$ ipython --no-banner

In [1]: import numpy as np

In [2]: np.set_printoptions(precision=2, suppress=True, linewidth=160, floatmode="fixed")

In [3]: rnd = lambda a: np.round(a, 2) + 0

In [4]: W0 = np.load("run6.npy")

In [5]: W0
Out[5]: 
array([[-2,  4, -2,  4],
       [-5,  3, -5,  3],
       [-2,  4, -2,  4],
       [-5,  3, -5,  3]])

In [6]: # column 2 repeats column 0

In [7]: left, sig, Vh = np.linalg.svd(W0)

In [8]: vecs = Vh[:(sig > 1e-8).sum()]

In [9]: rng = np.random.default_rng(731)

In [10]: x = W0[1] + 4 * W0[0] + rng.integers(2) * np.eye(4)[3]

In [11]: x
Out[11]: array([-13.00,  19.00, -13.00,  20.00])

In [12]: rnd(np.linalg.norm(x - vecs.T @ vecs @ x))
Out[12]: np.float64(0.71)

In [13]: np.linalg.matrix_rank(np.vstack([W0, x]))
Out[13]: np.int64(3)

In [14]: rank = np.linalg.matrix_rank(W0)

In [15]: rank
Out[15]: np.int64(2)

In [16]: N = np.linalg.svd(W0)[2][rank:].T

In [17]: rnd(W0 @ N)
Out[17]: 
array([[0.00, 0.00],
       [0.00, 0.00],
       [0.00, 0.00],
       [0.00, 0.00]])

In [18]: rnd(N @ N.T)
Out[18]: 
array([[ 0.50,  0.00, -0.50,  0.00],
       [ 0.00,  0.50,  0.00, -0.50],
       [-0.50,  0.00,  0.50,  0.00],
       [ 0.00, -0.50,  0.00,  0.50]])

In [19]: rnd(np.trace(np.linalg.pinv(W0) @ W0))
Out[19]: np.float64(2.0)

In [20]: np.unique(W0.round(6), axis=0).shape
Out[20]: (2, 4)

In [21]: rnd(W0 @ np.linalg.pinv(W0) @ W0)
Out[21]: 
array([[-2.00,  4.00, -2.00,  4.00],
       [-5.00,  3.00, -5.00,  3.00],
       [-2.00,  4.00, -2.00,  4.00],
       [-5.00,  3.00, -5.00,  3.00]])

In [22]: np.linalg.lstsq(W0[:-1].T, W0[-1])[2]
Out[22]: np.int32(2)

In [23]: np.allclose(W0[:-1].T @ np.linalg.lstsq(W0[:-1].T, W0[-1])[0], W0[-1])
Out[23]: True

In [24]: M = np.array([[-1, 2, -1, 0, -2],
    ...:     [-2, -1, 2, -1, 0],
    ...:     [0, -2, -1, 2, -1],
    ...:     [-1, 0, -2, -1, 2],
    ...:     [2, -1, 0, -2, -1]])

In [25]: x = np.array([3, -2, 1, -2, 1])

In [26]: target = M @ x

In [27]: b, lr = np.zeros(5), 1 / np.linalg.norm(M, 2) ** 2

In [28]: for i in range(20):
    ...:     b -= lr * M.T @ (M @ b - target)
    ...:     if i % 5 == 0: print(i, round(np.linalg.norm(M @ b - target), 2))
    ...: 
0 1.46
5 0.09
10 0.01
15 0.0

In [29]: rnd(b)
Out[29]: array([ 3.00, -2.00,  1.00, -2.00,  1.00])

In [30]: proj = np.triu(np.array([[6, -9, 8, 7, 7],
    ...:     [1, 9, -8, -8, 9],
    ...:     [2, 7, 5, -6, -9],
    ...:     [5, -1, -6, 3, -6],
    ...:     [-5, 2, -1, -1, 3]]), 1) + np.eye(5)

In [31]: other = proj @ M @ np.linalg.inv(proj)

In [32]: rnd(np.poly(other))
Out[32]: array([  1.00,   5.00,  30.00,  80.00, 195.00, 262.00])

In [33]: proj @ M - M @ proj
Out[33]: 
array([[ 25.00, -23.00, -16.00,  21.00, -21.00],
       [ 26.00, -11.00,  32.00,  -8.00,  18.00],
       [-12.00,   9.00,  -4.00,   2.00,  18.00],
       [-12.00,  -3.00,   8.00,   7.00, -11.00],
       [  0.00,  18.00, -24.00, -22.00, -17.00]])

In [34]: rnd(np.linalg.det(other))
Out[34]: np.float64(-262.0)

In [35]: other
Out[35]: 
array([[    24.00,    204.00,   1399.00,   9862.00,  69756.00],
       [    24.00,    222.00,   1610.00,  11241.00,  79753.00],
       [   -12.00,   -101.00,   -701.00,  -4904.00, -34744.00],
       [   -13.00,   -111.00,   -786.00,  -5502.00, -38988.00],
       [     2.00,     17.00,    120.00,    840.00,   5952.00]])

In [36]: u = np.array([2, 2])

In [37]: np.array([np.convolve(row, u, "same") for row in M])
Out[37]: 
array([[-2,  2,  2, -2, -4],
       [-4, -6,  2,  2, -2],
       [ 0, -4, -6,  2,  2],
       [-2, -2, -4, -6,  2],
       [ 4,  2, -2, -4, -6]])

In [38]: np.correlate(M[4], M[0], "full")
Out[38]: array([-4,  2, -2,  9, -2,  3, -3,  0,  1])

In [39]: np.polyval(u, M[4])
Out[39]: array([ 6,  0,  2, -2,  0])

In [40]: A = np.loadtxt("m.csv", delimiter=",")

In [41]: rnd(A)
Out[41]: 
array([[ 1.00,  0.00,  0.00,  0.00,  0.00,  0.00,  0.00,  0.00,  0.00,  0.00],
       [ 0.00,  1.00,  0.00,  0.00,  0.00,  0.00,  0.00,  0.00,  0.00,  0.00],
       [ 0.00,  0.00,  1.00,  0.00,  0.00,  0.00,  0.00,  0.00,  0.00,  0.00],
       [ 0.00,  0.00,  0.00,  1.00,  0.00,  0.00,  0.00,  0.00,  0.00,  0.00],
       [ 0.00,  0.00,  0.00,  0.00,  1.00,  0.00,  0.00,  0.00,  0.00,  0.00],
       [ 0.00,  0.00,  0.00,  0.00,  0.00, -0.91,  0.00,  0.42,  0.00,  0.00],
       [ 0.00,  0.00,  0.00,  0.00,  0.00,  0.00,  1.00,  0.00,  0.00,  0.00],
       [ 0.00,  0.00,  0.00,  0.00,  0.00, -0.42,  0.00, -0.91,  0.00,  0.00],
       [ 0.00,  0.00,  0.00,  0.00,  0.00,  0.00,  0.00,  0.00,  1.00,  0.00],
       [ 0.00,  0.00,  0.00,  0.00,  0.00,  0.00,  0.00,  0.00,  0.00,  1.00]])

In [42]: rnd(np.linalg.pinv(A))
Out[42]: 
array([[ 1.00,  0.00,  0.00,  0.00,  0.00,  0.00,  0.00,  0.00,  0.00,  0.00],
       [ 0.00,  1.00,  0.00,  0.00,  0.00,  0.00,  0.00,  0.00,  0.00,  0.00],
       [ 0.00,  0.00,  1.00,  0.00,  0.00,  0.00,  0.00,  0.00,  0.00,  0.00],
       [ 0.00,  0.00,  0.00,  1.00,  0.00,  0.00,  0.00,  0.00,  0.00,  0.00],
       [ 0.00,  0.00,  0.00,  0.00,  1.00,  0.00,  0.00,  0.00,  0.00,  0.00],
       [ 0.00,  0.00,  0.00,  0.00,  0.00, -0.91,  0.00, -0.42,  0.00,  0.00],
       [ 0.00,  0.00,  0.00,  0.00,  0.00,  0.00,  1.00,  0.00,  0.00,  0.00],
       [ 0.00,  0.00,  0.00,  0.00,  0.00,  0.42,  0.00, -0.91,  0.00,  0.00],
       [ 0.00,  0.00,  0.00,  0.00,  0.00,  0.00,  0.00,  0.00,  1.00,  0.00],
       [ 0.00,  0.00,  0.00,  0.00,  0.00,  0.00,  0.00,  0.00,  0.00,  1.00]])

In [43]: rnd(np.linalg.svd(A, compute_uv=False))
Out[43]: array([1.00, 1.00, 1.00, 1.00, 1.00, 1.00, 1.00, 1.00, 1.00, 1.00])

In [44]: rnd(np.linalg.norm(A, axis=0))
Out[44]: array([1.00, 1.00, 1.00, 1.00, 1.00, 1.00, 1.00, 1.00, 1.00, 1.00])

In [45]: A[:, 5] @ A[:, 6]
Out[45]: np.float64(0.0)

In [46]: z = rng.permutation(10)

In [47]: z
Out[47]: array([1, 2, 5, 6, 8, 0, 7, 3, 9, 4])

In [48]: other = A[z][:, z]

In [49]: rnd(other)
Out[49]: 
array([[ 1.00,  0.00,  0.00,  0.00,  0.00,  0.00,  0.00,  0.00,  0.00,  0.00],
       [ 0.00,  1.00,  0.00,  0.00,  0.00,  0.00,  0.00,  0.00,  0.00,  0.00],
       [ 0.00,  0.00, -0.91,  0.00,  0.00,  0.00,  0.42,  0.00,  0.00,  0.00],
       [ 0.00,  0.00,  0.00,  1.00,  0.00,  0.00,  0.00,  0.00,  0.00,  0.00],
       [ 0.00,  0.00,  0.00,  0.00,  1.00,  0.00,  0.00,  0.00,  0.00,  0.00],
       [ 0.00,  0.00,  0.00,  0.00,  0.00,  1.00,  0.00,  0.00,  0.00,  0.00],
       [ 0.00,  0.00, -0.42,  0.00,  0.00,  0.00, -0.91,  0.00,  0.00,  0.00],
       [ 0.00,  0.00,  0.00,  0.00,  0.00,  0.00,  0.00,  1.00,  0.00,  0.00],
       [ 0.00,  0.00,  0.00,  0.00,  0.00,  0.00,  0.00,  0.00,  1.00,  0.00],
       [ 0.00,  0.00,  0.00,  0.00,  0.00,  0.00,  0.00,  0.00,  0.00,  1.00]])

In [50]: np.allclose(other, A)
Out[50]: False

In [51]: rnd(np.linalg.det(other)), rnd(np.linalg.det(A[z]))
Out[51]: (np.float64(1.0), np.float64(-1.0))

In [52]: G = A.T @ A

In [53]: np.linalg.matrix_rank(G)
Out[53]: np.int64(10)

In [54]: np.diag(G)
Out[54]: array([1.00, 1.00, 1.00, 1.00, 1.00, 1.00, 1.00, 1.00, 1.00, 1.00])

In [55]: rnd(G)
Out[55]: 
array([[1.00, 0.00, 0.00, 0.00, 0.00, 0.00, 0.00, 0.00, 0.00, 0.00],
       [0.00, 1.00, 0.00, 0.00, 0.00, 0.00, 0.00, 0.00, 0.00, 0.00],
       [0.00, 0.00, 1.00, 0.00, 0.00, 0.00, 0.00, 0.00, 0.00, 0.00],
       [0.00, 0.00, 0.00, 1.00, 0.00, 0.00, 0.00, 0.00, 0.00, 0.00],
       [0.00, 0.00, 0.00, 0.00, 1.00, 0.00, 0.00, 0.00, 0.00, 0.00],
       [0.00, 0.00, 0.00, 0.00, 0.00, 1.00, 0.00, 0.00, 0.00, 0.00],
       [0.00, 0.00, 0.00, 0.00, 0.00, 0.00, 1.00, 0.00, 0.00, 0.00],
       [0.00, 0.00, 0.00, 0.00, 0.00, 0.00, 0.00, 1.00, 0.00, 0.00],
       [0.00, 0.00, 0.00, 0.00, 0.00, 0.00, 0.00, 0.00, 1.00, 0.00],
       [0.00, 0.00, 0.00, 0.00, 0.00, 0.00, 0.00, 0.00, 0.00, 1.00]])

In [56]: rnd(np.linalg.svd(A, compute_uv=False) ** 2)
Out[56]: array([1.00, 1.00, 1.00, 1.00, 1.00, 1.00, 1.00, 1.00, 1.00, 1.00])

In [57]: np.trace(G), (A ** 2).sum()
Out[57]: (np.float64(10.0), np.float64(10.0))

In [58]: rnd(np.sort(np.linalg.eigvals(A).real))
Out[58]: array([-0.91, -0.91,  1.00,  1.00,  1.00,  1.00,  1.00,  1.00,  1.00,  1.00])

In [59]: data = np.loadtxt("dump.csv", delimiter=",")

In [60]: data
Out[60]: 
array([[1.00, 0.00, 0.00, 0.00, 0.00, 0.00, 0.00, 0.00, 0.00, 0.00, 0.00, 0.00, 0.00, 0.00],
       [2.00, 1.00, 0.00, 0.00, 0.00, 0.00, 0.00, 0.00, 0.00, 0.00, 0.00, 0.00, 0.00, 0.00],
       [0.00, 0.00, 1.00, 0.00, 0.00, 0.00, 0.00, 0.00, 0.00, 0.00, 0.00, 0.00, 0.00, 0.00],
       [1.00, 2.00, 2.00, 1.00, 0.00, 0.00, 0.00, 0.00, 0.00, 0.00, 0.00, 0.00, 0.00, 0.00],
       [1.00, 2.00, 1.00, 2.00, 1.00, 0.00, 0.00, 0.00, 0.00, 0.00, 0.00, 0.00, 0.00, 0.00],
       [0.00, 2.00, 0.00, 0.00, 0.00, 1.00, 0.00, 0.00, 0.00, 0.00, 0.00, 0.00, 0.00, 0.00],
       [2.00, 0.00, 2.00, 2.00, 0.00, 0.00, 1.00, 0.00, 0.00, 0.00, 0.00, 0.00, 0.00, 0.00],
       [0.00, 2.00, 2.00, 1.00, 2.00, 0.00, 1.00, 1.00, 0.00, 0.00, 0.00, 0.00, 0.00, 0.00],
       [2.00, 1.00, 0.00, 0.00, 2.00, 0.00, 2.00, 1.00, 1.00, 0.00, 0.00, 0.00, 0.00, 0.00],
       [2.00, 0.00, 2.00, 2.00, 2.00, 1.00, 1.00, 2.00, 1.00, 1.00, 0.00, 0.00, 0.00, 0.00],
       [2.00, 2.00, 0.00, 0.00, 0.00, 0.00, 1.00, 0.00, 0.00, 1.00, 1.00, 0.00, 0.00, 0.00],
       [2.00, 2.00, 0.00, 0.00, 2.00, 2.00, 2.00, 0.00, 1.00, 2.00, 0.00, 1.00, 0.00, 0.00],
       [1.00, 1.00, 1.00, 0.00, 0.00, 0.00, 1.00, 2.00, 1.00, 2.00, 2.00, 2.00, 1.00, 0.00],
       [2.00, 2.00, 2.00, 2.00, 1.00, 2.00, 1.00, 0.00, 1.00, 2.00, 1.00, 2.00, 1.00, 1.00]])

In [61]: # triangular, det is the product of the diagonal

In [62]: data.sum(axis=0)
Out[62]: array([18.00, 17.00, 13.00, 10.00, 10.00,  6.00, 10.00,  6.00,  5.00,  8.00,  4.00,  5.00,  2.00,  1.00])

In [63]: np.linalg.matrix_rank(data)
Out[63]: np.int64(14)

In [64]: np.unravel_index(np.abs(data).argmax(), data.shape)
Out[64]: (np.int64(1), np.int64(0))

In [65]: np.linalg.rank(data)
---------------------------------------------------------------------------
AttributeError                            Traceback (most recent call last)
Cell In[65], line 1
----> 1 np.linalg.rank(data)

AttributeError: module 'numpy.linalg' has no attribute 'rank'

In [66]: rnd(np.sort(np.linalg.eigvals(data)))
Out[66]: array([1.00, 1.00, 1.00, 1.00, 1.00, 1.00, 1.00, 1.00, 1.00, 1.00, 1.00, 1.00, 1.00, 1.00])

In [67]: data[0] @ data[6]
Out[67]: np.float64(2.0)

In [68]: rnd(np.linalg.norm(data, axis=0))
Out[68]: array([5.66, 5.57, 4.80, 4.24, 4.24, 3.16, 3.74, 3.16, 2.24, 3.74, 2.45, 3.00, 1.41, 1.00])

In [69]: rnd(np.linalg.norm(data, 1)), rnd(np.linalg.norm(data, np.inf))
Out[69]: (np.float64(18.0), np.float64(20.0))

In [70]: rnd(np.linalg.norm(data, axis=1))
Out[70]: array([1.00, 2.24, 1.00, 3.16, 3.32, 2.24, 3.61, 3.87, 3.87, 4.90, 3.32, 5.10, 4.69, 5.83])

In [71]: mat = np.load("w.npy")

In [72]: rnd(mat)
Out[72]: 
array([[-0.23, -0.04, -0.16,  0.63,  0.18,  0.60, -0.11, -0.34],
       [-0.15, -0.70,  0.14, -0.36,  0.44, -0.04, -0.07, -0.36],
       [ 0.11, -0.38, -0.49, -0.23, -0.18,  0.43, -0.26,  0.51],
       [-0.15,  0.35, -0.57, -0.44, -0.14, -0.02, -0.15, -0.55],
       [-0.77, -0.06,  0.02,  0.15, -0.17, -0.35, -0.44,  0.22],
       [-0.19,  0.17, -0.44,  0.04,  0.69, -0.18,  0.35,  0.33],
       [ 0.34, -0.37, -0.44,  0.45, -0.16, -0.54, -0.01, -0.18],
       [ 0.38,  0.25,  0.08,  0.03,  0.44, -0.09, -0.76,  0.04]])

In [73]: def softmax(z):
    ...:     e = np.exp(z - z.max(axis=-1, keepdims=True))
    ...:     return e / e.sum(axis=-1, keepdims=True)
    ...: 

In [74]: rnd(softmax(10 * mat[5]))
Out[74]: array([0.00, 0.01, 0.00, 0.00, 0.93, 0.00, 0.03, 0.03])

In [75]: att = mat @ mat.T / np.sqrt(8)

In [76]: rnd(softmax(att))
Out[76]: 
array([[0.17, 0.12, 0.12, 0.12, 0.12, 0.12, 0.12, 0.12],
       [0.12, 0.17, 0.12, 0.12, 0.12, 0.12, 0.12, 0.12],
       [0.12, 0.12, 0.17, 0.12, 0.12, 0.12, 0.12, 0.12],
       [0.12, 0.12, 0.12, 0.17, 0.12, 0.12, 0.12, 0.12],
       [0.12, 0.12, 0.12, 0.12, 0.17, 0.12, 0.12, 0.12],
       [0.12, 0.12, 0.12, 0.12, 0.12, 0.17, 0.12, 0.12],
       [0.12, 0.12, 0.12, 0.12, 0.12, 0.12, 0.17, 0.12],
       [0.12, 0.12, 0.12, 0.12, 0.12, 0.12, 0.12, 0.17]])

In [77]: rnd(softmax(att)[5] @ mat)
Out[77]: array([-0.09, -0.08, -0.24,  0.03,  0.17, -0.03, -0.15, -0.02])
